$ ipython --no-banner

In [1]: import numpy as np

In [2]: np.set_printoptions(precision=2, suppress=True, linewidth=160)

In [3]: q, _ = np.linalg.qr(np.array([[1.5, 0.4, -0.1], [1.1, 1.1, 0.4], [1.1, -0.7, -0.6]]))

In [4]: evals = np.array([3, 0, 0])

In [5]: F = q @ np.diag(evals) @ q.T

In [6]: F
Out[6]: 
array([[1.45, 1.06, 1.06],
       [1.06, 0.78, 0.78],
       [1.06, 0.78, 0.78]])

In [7]: u = np.array([3, 5, 4])

In [8]: np.cross(F[2, :3], F[1, :3])
Out[8]: array([0., 0., 0.])

In [9]: np.polyval(u, F[2])
Out[9]: array([12.67,  9.7 ,  9.7 ])

In [10]: def softmax(z):
    ...:     e = np.exp(z - z.max(axis=-1, keepdims=True))
    ...:     return e / e.sum(axis=-1, keepdims=True)
    ...: 

In [11]: softmax(F).sum(axis=1)
Out[11]: array([1., 1., 1.])

In [12]: softmax(F[2])
Out[12]: array([0.4, 0.3, 0.3])

In [13]: S = F @ F.T / np.sqrt(3)

In [14]: softmax(S)[2] @ F
Out[14]: array([1.23, 0.9 , 0.9 ])

In [15]: softmax(S + np.triu(np.full(S.shape, -np.inf), 1))
Out[15]: 
array([[1.  , 0.  , 0.  ],
       [0.62, 0.38, 0.  ],
       [0.45, 0.28, 0.28]])

In [16]: softmax(S).round(6).argmax(axis=1)
Out[16]: array([0, 0, 0])

In [17]: Uu, sig, Vt = np.linalg.svd(F, full_matrices=False)

In [18]: np.round(Uu.T @ F @ Vt.T, 2) + 0
Out[18]: 
array([[3., 0., 0.],
       [0., 0., 0.],
       [0., 0., 0.]])

In [19]: round(float(np.sqrt((sig ** 2).sum())), 2), np.round(np.linalg.norm(F), 2)
Out[19]: (3.0, np.float64(3.0))

In [20]: Uu.shape, sig.shape, Vt.shape
Out[20]: ((3, 3), (3,), (3, 3))

In [21]: np.round(Vt @ Vt.T, 2) + 0
Out[21]: 
array([[1., 0., 0.],
       [0., 1., 0.],
       [0., 0., 1.]])

In [22]: np.kron(np.eye(2, dtype=int), F)
Out[22]: 
array([[1.45, 1.06, 1.06, 0.  , 0.  , 0.  ],
       [1.06, 0.78, 0.78, 0.  , 0.  , 0.  ],
       [1.06, 0.78, 0.78, 0.  , 0.  , 0.  ],
       [0.  , 0.  , 0.  , 1.45, 1.06, 1.06],
       [0.  , 0.  , 0.  , 1.06, 0.78, 0.78],
       [0.  , 0.  , 0.  , 1.06, 0.78, 0.78]])

In [23]: np.einsum("ij,ji->", F, F)
Out[23]: np.float64(9.0)

In [24]: round(np.linalg.det(2 * F), 2), np.round(np.linalg.det(F), 2)
Out[24]: (np.float64(0.0), np.float64(0.0))

In [25]: np.round(np.linalg.eigvals(F).sum().real, 2)
Out[25]: np.float64(3.0)

In [26]: round(np.linalg.det(F[::-1]), 2)
Out[26]: np.float64(-0.0)

In [27]: np.round(np.linalg.det(F.T), 2)
Out[27]: np.float64(0.0)

In [28]: np.round(np.poly(F), 2) + 0
Out[28]: array([ 1., -3.,  0.,  0.])

In [29]: M2 = np.array([[1, 0], [-6, -9], [-7, -8]])

In [30]: X = np.kron(np.eye(3, dtype=int), M2)

In [31]: X
Out[31]: 
array([[ 1,  0,  0,  0,  0,  0],
       [-6, -9,  0,  0,  0,  0],
       [-7, -8,  0,  0,  0,  0],
       [ 0,  0,  1,  0,  0,  0],
       [ 0,  0, -6, -9,  0,  0],
       [ 0,  0, -7, -8,  0,  0],
       [ 0,  0,  0,  0,  1,  0],
       [ 0,  0,  0,  0, -6, -9],
       [ 0,  0,  0,  0, -7, -8]])

In [32]: u = np.array([1, 5])

In [33]: np.convolve(X[1], u)
Out[33]: array([ -6, -39, -45,   0,   0,   0,   0])

In [34]: np.cross(X[1, :3], X[5, :3])
Out[34]: array([ 63, -42,   0])

In [35]: x0 = np.array([0, -2, 0, 2, 2, 3])

In [36]: y = X @ x0

In [37]: y
Out[37]: array([  0,  18,  16,   0, -18, -16,   2, -39, -38])

In [38]: np.round(np.linalg.lstsq(X, y)[0], 2) + 0
Out[38]: array([ 0., -2.,  0.,  2.,  2.,  3.])

In [39]: np.linalg.solve(X.T @ X, X.T @ y)
Out[39]: array([ 0., -2.,  0.,  2.,  2.,  3.])

In [40]: np.round(np.linalg.pinv(X) @ X, 2) + 0
Out[40]: 
array([[1., 0., 0., 0., 0., 0.],
       [0., 1., 0., 0., 0., 0.],
       [0., 0., 1., 0., 0., 0.],
       [0., 0., 0., 1., 0., 0.],
       [0., 0., 0., 0., 1., 0.],
       [0., 0., 0., 0., 0., 1.]])

In [41]: rng = np.random.default_rng(1123)

In [42]: y = y + 0.1 * rng.normal(size=9)

In [43]: y
Out[43]: array([ -0.01,  18.09,  16.03,   0.09, -18.05, -16.09,   2.01, -39.11, -37.96])

In [44]: c, *_ = np.linalg.lstsq(X, y)

In [45]: [round(float(np.linalg.norm(np.linalg.solve(X.T @ X + lam * np.eye(6), X.T @ y))), 2) for lam in (0, 1, 10, 100)]
Out[45]: [4.58, 4.36, 4.08, 2.96]

In [46]: c.round()
Out[46]: array([ 0., -2.,  0.,  2.,  2.,  3.])

In [47]: data = np.loadtxt("layer8.csv", delimiter=",")

In [48]: data
Out[48]: 
array([[-0.63, -0.25, -0.56, -0.37,  0.31],
       [ 0.12, -0.8 , -0.24,  0.42, -0.33],
       [ 0.47, -0.1 , -0.2 , -0.75, -0.4 ],
       [ 0.55, -0.26, -0.04, -0.04,  0.79],
       [ 0.27,  0.47, -0.76,  0.34, -0.06]])

In [49]: th = np.radians(15)

In [50]: r_ = np.eye(5)

In [51]: r_[4, 4] = r_[0, 0] = np.cos(th)

In [52]: r_[4, 0], r_[0, 4] = -np.sin(th), np.sin(th)

In [53]: r_
Out[53]: 
array([[ 0.97,  0.  ,  0.  ,  0.  ,  0.26],
       [ 0.  ,  1.  ,  0.  ,  0.  ,  0.  ],
       [ 0.  ,  0.  ,  1.  ,  0.  ,  0.  ],
       [ 0.  ,  0.  ,  0.  ,  1.  ,  0.  ],
       [-0.26,  0.  ,  0.  ,  0.  ,  0.97]])

In [54]: M2 = data @ r_.T

In [55]: np.allclose(np.linalg.norm(data, axis=1), np.linalg.norm(M2, axis=1))
Out[55]: True

In [56]: np.abs(M2 - data).max(axis=0)
Out[56]: array([0.19, 0.  , 0.  , 0.  , 0.17])

In [57]: round(float(np.linalg.det(r_)), 2), round(np.trace(r_), 2)
Out[57]: (1.0, np.float64(4.93))

In [58]: feats = np.loadtxt("data.csv", delimiter=",")

In [59]: feats
Out[59]: 
array([[ 0.9,  0.2, -1.1,  2. ],
       [-0.3, -0.8,  0.7,  0.8],
       [ 1.1, -1. ,  1.2,  0.5],
       [-5. , -1. ,  9. , -9. ],
       [-0.7, -1.7,  1.2, -0.9],
       [ 1.9, -0.2, -0.4, -0.3],
       [ 1. ,  0.9,  1.3, -1. ],
       [ 0.6,  2. ,  0. ,  0.5],
       [-1.5,  0.6, -1.5,  0.5],
       [ 0.9,  1.5,  0.6,  1.3],
       [ 1.3, -1.2,  0.7,  0.4],
       [ 0.7,  0.1, -0.1, -0.7],
       [ 0.7, -0.9,  0.1,  1.5],
       [ 0.5,  2.2,  1. , -0.9],
       [-0.2, -0.4, -0.4,  0.3],
       [-0.8, -0.1,  1.7,  0.6],
       [ 2.2, -1.7,  0.6, -0.4],
       [ 1. ,  1. , -0.3,  0.4],
       [ 0.8, -0.1,  0.1,  1.5],
       [ 1.7, -0.1, -0.9, -1. ],
       [ 0.2,  0.3, -0.6, -1.6],
       [ 0.9,  0.3,  0.9,  1. ],
       [ 1.2, -0.1, -0.3, -1. ],
       [ 0. , -1.8, -0.1, -0.9],
       [ 0.2, -1.2, -1.2,  0.1],
       [ 1.3, -0.6,  0.8, -0.4],
       [-0.3, -0.8,  0.5, -0.1],
       [ 1.4, -0.5,  0.4,  0. ]])

In [60]: x0 = np.array([2, -1, 3, -1])

In [61]: y = feats @ x0

In [62]: np.linalg.lstsq(feats, y)[0]
Out[62]: array([ 2., -1.,  3., -1.])

In [63]: np.linalg.solve(feats.T @ feats, feats.T @ y)
Out[63]: array([ 2., -1.,  3., -1.])

In [64]: y = y + 0.3 * rng.normal(size=28)

In [65]: y
Out[65]: 
array([-4.06,  1.09,  6.23, 26.92,  4.47,  2.81,  5.66, -1.18, -8.43,  0.87,  5.57,  1.99,  1.13,  2.45, -1.4 ,  2.56,  8.09, -0.1 ,  0.49,  1.27, -0.59,
        3.18,  2.54,  2.28, -2.02,  6.32,  1.65,  3.94])

In [66]: c, *_ = np.linalg.lstsq(feats, y)

In [67]: c.round()
Out[67]: array([ 2., -1.,  3., -1.])

In [68]: round(float(np.linalg.norm(y - feats @ c)), 2)
Out[68]: 1.34

In [69]: [round(float(np.linalg.norm(np.linalg.solve(feats.T @ feats + lam * np.eye(4), feats.T @ y))), 2) for lam in (0, 1, 10, 100)]
Out[69]: [3.8, 3.7, 3.08, 1.52]

In [70]: np.round(feats.T @ (y - feats @ c), 2) + 0
Out[70]: array([0., 0., 0., 0.])

In [71]: G = np.cov(feats, rowvar=False)

In [72]: feats.std(axis=0)
Out[72]: array([1.33, 1.02, 1.82, 1.9 ])

In [73]: np.corrcoef(feats.T)
Out[73]: 
array([[ 1.  ,  0.12, -0.69,  0.67],
       [ 0.12,  1.  , -0.16,  0.18],
       [-0.69, -0.16,  1.  , -0.8 ],
       [ 0.67,  0.18, -0.8 ,  1.  ]])

In [74]: np.polyfit(feats[:, 1], feats[:, 2], 1)
Out[74]: array([-0.29,  0.44])

In [75]: Z = feats[[12, 0]].astype(float)

In [76]: for _ in range(6):
    ...:     z = np.linalg.norm(feats[:, None] - Z, axis=-1).argmin(axis=1)
    ...:     Z = np.array([feats[z == j].mean(axis=0) for j in range(2)])
    ...: 

In [77]: z
Out[77]: array([1, 1, 0, 0, 0, 1, 0, 1, 1, 1, 0, 1, 1, 1, 1, 0, 0, 1, 1, 1, 0, 1, 1, 0, 1, 0, 0, 1])

In [78]: Z[1] - Z[0]
Out[78]: array([ 0.64,  1.  , -1.62,  1.52])

In [79]: np.bincount(z)
Out[79]: array([11, 17])
